In [1]: import numpy as np

In [2]: np.set_printoptions(precision=1, suppress=True, linewidth=160)

In [3]: mat = np.loadtxt("a.csv", delimiter=",")

In [4]: print(mat)
[[ 0.  0.  0.  0.  0.  0.  0.]
 [ 0.  0.  0.  0.  2.  0.  2.]
 [ 0.  0.  0.  0. -2.  0.  0.]
 [ 0.  0.  0.  1.  0.  2.  0.]
 [ 0.  0.  0.  0. -2.  0. -1.]
 [-2.  0. -1.  0.  0.  1. -2.]
 [ 0.  0.  0.  0.  0.  0.  0.]
 [ 0.  2.  0.  0. -2. -2.  0.]
 [ 0.  0.  0.  0.  0.  0. -1.]
 [ 0.  1.  0.  2. -2.  0.  0.]
 [ 0. -2.  0.  0.  0.  0. -2.]]

In [5]: # rank 6

In [6]: left, sigma, Vt = np.linalg.svd(mat)

In [7]: print(sigma.round(1) + 0)
[5.1 4.4 2.9 2.3 1.4 0.9 0. ]

In [8]: print(np.argmax(sigma[:-1] / (sigma[1:] + 1e-6)) + 1)
6

In [9]: out = left[:, :6] @ np.diag(sigma[:6]) @ Vt[:6]

In [10]: print(out.round(1) + 0)
[[ 0.  0.  0.  0.  0.  0.  0.]
 [ 0.  0.  0.  0.  2.  0.  2.]
 [ 0.  0.  0.  0. -2.  0.  0.]
 [ 0.  0.  0.  1.  0.  2.  0.]
 [ 0.  0.  0.  0. -2.  0. -1.]
 [-2.  0. -1.  0.  0.  1. -2.]
 [ 0.  0.  0.  0.  0.  0.  0.]
 [ 0.  2.  0.  0. -2. -2.  0.]
 [ 0.  0.  0.  0.  0.  0. -1.]
 [ 0.  1.  0.  2. -2.  0.  0.]
 [ 0. -2.  0.  0.  0.  0. -2.]]

In [11]: print(np.linalg.matrix_rank(mat, rtol=0.05))
6

In [12]: print(np.round(np.linalg.norm(mat - out) / np.linalg.norm(mat), 1))
0.0

In [13]: print(np.round(np.linalg.norm(mat, 2) / np.linalg.norm(mat), 1))
0.6

In [14]: print(np.linalg.matrix_rank(mat, rtol=0.1))
6

In [15]: t3 = np.stack([mat, 2 * mat, mat[::-1]])

In [16]: print(t3.shape)
(3, 11, 7)

In [17]: print((t3 @ mat.T).shape)
(3, 11, 11)

In [18]: feats = np.array([[1, -3, 9, -27],
    ...:     [1, -2, 4, -8],
    ...:     [1, -1, 1, -1],
    ...:     [1, 0, 0, 0],
    ...:     [1, 1, 1, 1],
    ...:     [1, 2, 4, 8],
    ...:     [1, 3, 9, 27],
    ...:     [1, 4, 16, 64],
    ...:     [1, 5, 25, 125],
    ...:     [1, 6, 36, 216]])

In [19]: # column 3 dominates

In [20]: left, sigma = np.linalg.svd(feats)
---------------------------------------------------------------------------
ValueError                                Traceback (most recent call last)
Cell In[20], line 1
----> 1 left, sigma = np.linalg.svd(feats)

ValueError: too many values to unpack (expected 2)

In [21]: left, sigma, Vt = np.linalg.svd(feats, full_matrices=False)

In [22]: print(np.round(Vt @ Vt.T, 1) + 0)
[[1. 0. 0. 0.]
 [0. 1. 0. 0.]
 [0. 0. 1. 0.]
 [0. 0. 0. 1.]]

In [23]: print((sigma > 1e-8).sum())
4

In [24]: print(np.round(left.T @ left, 1) + 0)
[[1. 0. 0. 0.]
 [0. 1. 0. 0.]
 [0. 0. 1. 0.]
 [0. 0. 0. 1.]]

In [25]: print(np.round(sigma / sigma[0], 1) + 0)
[1.  0.1 0.  0. ]

In [26]: print(np.round(left.T @ feats @ Vt.T, 1) + 0)
[[264.9   0.    0.    0. ]
 [  0.   16.6   0.    0. ]
 [  0.    0.    4.7   0. ]
 [  0.    0.    0.    1.8]]

In [27]: print(np.abs(left[:, 0]).round(6).argmax())
9

In [28]: print(round(float(np.sqrt((sigma ** 2).sum())), 1), round(np.linalg.norm(feats), 1))
265.4 265.4
